>>> import numpy as np
>>> import numpy.linalg as la
>>> np.set_printoptions(suppress=True, linewidth=100)
>>> F = np.array([[7, -14, -7, -21], [-4, 8, 4, 12], [-4, 8, 4, 12]])
>>> U, sigma, Vh = la.svd(F)
>>> sigma.round(2) + 0
array([34.86,  0.  ,  0.  ])
>>> out = U[:, :1] @ np.diag(sigma[:1]) @ Vh[:1]
>>> round(np.abs(F - out).max(), 2)
np.float64(0.0)
>>> print(la.matrix_rank(F, rtol=0.05))
1
>>> round(la.norm(F - out, 2), 2), round(float(sigma[1]), 2)
(np.float64(0.0), 0.0)
>>> np.round(la.norm(F - out) / la.norm(F), 2)
np.float64(0.0)
>>> [round(float(x), 2) for x in la.svd(F, compute_uv=False)[:3]]
[34.86, 0.0, 0.0]
>>> print(np.argsort(-la.norm(F, axis=0).round(6), kind="stable")[:3])
[3 1 0]
>>> K = np.array([[0, 0, 1, 1, 3, 3], [1, 0, 2, 2, 2, 2], [0, 3, 2, 2, 0, 0]])
>>> K
array([[0, 0, 1, 1, 3, 3],
       [1, 0, 2, 2, 2, 2],
       [0, 3, 2, 2, 0, 0]])
>>> out = K / np.sqrt((K ** 2).mean(axis=1, keepdims=True))
>>> out[2].round(2)
array([0.  , 1.78, 1.19, 1.19, 0.  , 0.  ])
>>> la.matrix_rank(K - K.mean(axis=1, keepdims=True))
np.int64(3)
>>> np.round(la.norm(out, axis=1), 2)
array([2.45, 2.45, 2.45])
>>> t = np.radians(72)
>>> Rm = np.eye(6)
>>> Rm[4, 4] = Rm[2, 2] = np.cos(t)
>>> Rm[4, 2], Rm[2, 4] = -np.sin(t), np.sin(t)
>>> Rm.round(2)
array([[ 1.  ,  0.  ,  0.  ,  0.  ,  0.  ,  0.  ],
       [ 0.  ,  1.  ,  0.  ,  0.  ,  0.  ,  0.  ],
       [ 0.  ,  0.  ,  0.31,  0.  ,  0.95,  0.  ],
       [ 0.  ,  0.  ,  0.  ,  1.  ,  0.  ,  0.  ],
       [ 0.  ,  0.  , -0.95,  0.  ,  0.31,  0.  ],
       [ 0.  ,  0.  ,  0.  ,  0.  ,  0.  ,  1.  ]])
>>> out = K @ Rm.T
>>> np.allclose(K @ K.T, out @ out.T)
True
>>> round(float(la.det(Rm)), 2), round(np.trace(Rm), 2)
(1.0, np.float64(4.62))
>>> x0 = np.array([1, 1, 3, 1, 1, 0])
>>> target = Rm @ x0
>>> target.round(2)
array([ 1.  ,  1.  ,  1.88,  1.  , -2.54,  0.  ])
>>> np.round(la.solve(Rm, target + Rm[:, 1]), 2)
array([1., 2., 3., 1., 1., 0.])
>>> np.round(la.solve(Rm.T, Rm[3]), 2)
array([ 0.,  0.,  0.,  1., -0.,  0.])
>>> f = np.array([4, 2, 8])
>>> np.array([np.convolve(row, f, "same") for row in K])
array([[ 0,  4,  6, 22, 26, 30],
       [ 2, 16, 12, 28, 28, 20],
       [12, 14, 36, 20, 16,  0]])
>>> np.cross(K[2, :3], K[1, :3])
array([ 6,  2, -3])
>>> print(np.polyval(f, K[2]))
[ 8 50 28 28  8  8]
>>> E = np.loadtxt("a.csv", delimiter=",")
>>> print(E.round(2))
[[0.5  0.   0.   0.   0.   0.5  0.  ]
 [0.17 0.33 0.17 0.17 0.   0.17 0.  ]
 [0.   0.33 0.33 0.33 0.   0.   0.  ]
 [0.   0.33 0.33 0.33 0.   0.   0.  ]
 [0.33 0.   0.   0.33 0.33 0.   0.  ]
 [0.   0.   0.25 0.25 0.   0.5  0.  ]
 [0.   0.33 0.   0.   0.   0.33 0.33]]
>>> np.abs(np.diag(la.qr(E)[1])) > 1e-9
array([ True,  True,  True,  True, False,  True,  True])
>>> print(np.allclose(E[:-1].T @ la.lstsq(E[:-1].T, E[-1])[0], E[-1]))
False
>>> try:
...     la.inv(E)
... except la.LinAlgError as e:
...     print("failed:", e)
... 
failed: Singular matrix
>>> np.unique(E.round(6), axis=0).shape
(6, 7)
>>> np.round(E @ la.pinv(E) @ E, 2) + 0
array([[0.5 , 0.  , 0.  , 0.  , 0.  , 0.5 , 0.  ],
       [0.17, 0.33, 0.17, 0.17, 0.  , 0.17, 0.  ],
       [0.  , 0.33, 0.33, 0.33, 0.  , 0.  , 0.  ],
       [0.  , 0.33, 0.33, 0.33, 0.  , 0.  , 0.  ],
       [0.33, 0.  , 0.  , 0.33, 0.33, 0.  , 0.  ],
       [0.  , 0.  , 0.25, 0.25, 0.  , 0.5 , 0.  ],
       [0.  , 0.33, 0.  , 0.  , 0.  , 0.33, 0.33]])
>>> round(la.norm(E), 2)
np.float64(1.56)
>>> la.rank(E)
Traceback (most recent call last):
  File "<python-input-44>", line 1, in <module>
    la.rank(E)
    ^^^^^^^
AttributeError: module 'numpy.linalg' has no attribute 'rank'
>>> np.unravel_index(np.abs(E).argmax(), E.shape)
(np.int64(0), np.int64(0))
>>> np.abs(E).max()
np.float64(0.5)
>>> np.round(E.sum(axis=1), 2)
array([1., 1., 1., 1., 1., 1., 1.])
>>> print(la.matrix_rank(E))
6
>>> np.zeros(7, 7)
Traceback (most recent call last):
  File "<python-input-49>", line 1, in <module>
    np.zeros(7, 7)
    ~~~~~~~~^^^^^^
TypeError: Cannot interpret '7' as a data type
>>> np.round(E.mean(axis=0), 2)
array([0.14, 0.19, 0.15, 0.2 , 0.05, 0.21, 0.05])
>>> np.count_nonzero(E)
np.int64(22)
